% ipython --no-banner

In [1]: import numpy as np

In [2]: from numpy import linalg as LA

In [3]: np.set_printoptions(precision=2, suppress=True, linewidth=120)

In [4]: K = np.load("sample15.npy")

In [5]: K
Out[5]: 
array([[ -4., -11.,   6.],
       [ -6.,  -9.,   6.],
       [-13., -23.,  15.]])

In [6]: np.kron(np.eye(2, dtype=int), K)
Out[6]: 
array([[ -4., -11.,   6.,  -0.,  -0.,   0.],
       [ -6.,  -9.,   6.,  -0.,  -0.,   0.],
       [-13., -23.,  15.,  -0.,  -0.,   0.],
       [ -0.,  -0.,   0.,  -4., -11.,   6.],
       [ -0.,  -0.,   0.,  -6.,  -9.,   6.],
       [ -0.,  -0.,   0., -13., -23.,  15.]])

In [7]: round(LA.eigvals(K).sum().real, 2)
Out[7]: np.float64(2.0)

In [8]: round(LA.det(2 * K), 2), np.round(LA.det(K), 2)
Out[8]: (np.float64(-144.0), np.float64(-18.0))

In [9]: np.einsum("ii->", K)
Out[9]: np.float64(2.0)

In [10]: np.poly(K)
Out[10]: array([ 1., -2., -9., 18.])

In [11]: P = np.triu(np.array([[-4, 2, -6], [-8, 6, -9], [-1, 3, 6]]), 1) + np.eye(3)

In [12]: out = P @ K @ LA.inv(P)

In [13]: np.round(LA.det(out), 2)
Out[13]: np.float64(-18.0)

In [14]: np.trace(out), np.trace(K)
Out[14]: (np.float64(2.0), np.float64(2.0))

In [15]: P @ K - K @ P
Out[15]: 
array([[  66.,  128., -201.],
       [ 117.,  219., -252.],
       [   0.,   26., -285.]])

In [16]: rng = np.random.default_rng(72)

In [17]: labels = rng.permutation(3)

In [18]: labels
Out[18]: array([2, 1, 0])

In [19]: out = K[labels][:, labels]

In [20]: out
Out[20]: 
array([[ 15., -23., -13.],
       [  6.,  -9.,  -6.],
       [  6., -11.,  -4.]])

In [21]: np.diag(out)
Out[21]: array([15., -9., -4.])

In [22]: np.sort(np.abs(LA.eigvals(out)))
Out[22]: array([2., 3., 3.])
